% ipython --no-banner

In [1]: import numpy as np

In [2]: np.set_printoptions(precision=2, suppress=True, linewidth=200, sign=" ")

In [3]: A2 = np.array([[1, 2], [1, 1]])

In [4]: basis = np.array([[3, -1, 1, 3], [3, 2, 1, 1], [-3, 3, -2, 1], [3, -2, 1, 3]])

In [5]: K = np.block([[A2, np.zeros((2, 4))], [np.zeros((4, 2)), basis]])

In [6]: print(K)
[[ 1.  2.  0.  0.  0.  0.]
 [ 1.  1.  0.  0.  0.  0.]
 [ 0.  0.  3. -1.  1.  3.]
 [ 0.  0.  3.  2.  1.  1.]
 [ 0.  0. -3.  3. -2.  1.]
 [ 0.  0.  3. -2.  1.  3.]]

In [7]: print((K + K.T) / 2)
[[ 1.   1.5  0.   0.   0.   0. ]
 [ 1.5  1.   0.   0.   0.   0. ]
 [ 0.   0.   3.   1.  -1.   3. ]
 [ 0.   0.   1.   2.   2.  -0.5]
 [ 0.   0.  -1.   2.  -2.   1. ]
 [ 0.   0.   3.  -0.5  1.   3. ]]

In [8]: K.inv()
---------------------------------------------------------------------------
AttributeError                            Traceback (most recent call last)
Cell In[8], line 1
----> 1 K.inv()

AttributeError: 'numpy.ndarray' object has no attribute 'inv'

In [9]: f, r1 = K[3], K[1]

In [10]: print(f @ f)
15.0

In [11]: print(f @ r1)
0.0

In [12]: p = (f @ r1) / (f @ f) * f

In [13]: print(r1 - p)
[ 1.  1.  0.  0.  0.  0.]

In [14]: print(p)
[ 0.  0.  0.  0.  0.  0.]

In [15]: feats = np.load("case6.npy")

In [16]: print(feats)
[[-3  2 -1  0]
 [-2  3  1 -3]
 [ 2  0  0 -1]
 [ 3 -3  2  0]]

In [17]: f = np.array([2, -2, 1])

In [18]: print(np.correlate(feats[3], feats[0], "full"))
[  0  -3   9 -17  13  -6   0]

In [19]: print(np.cross(feats[3, :3], feats[0, :3]))
[-1 -3 -3]

In [20]: print(np.polyval(f, feats[3]))
[ 13  25   5   1]
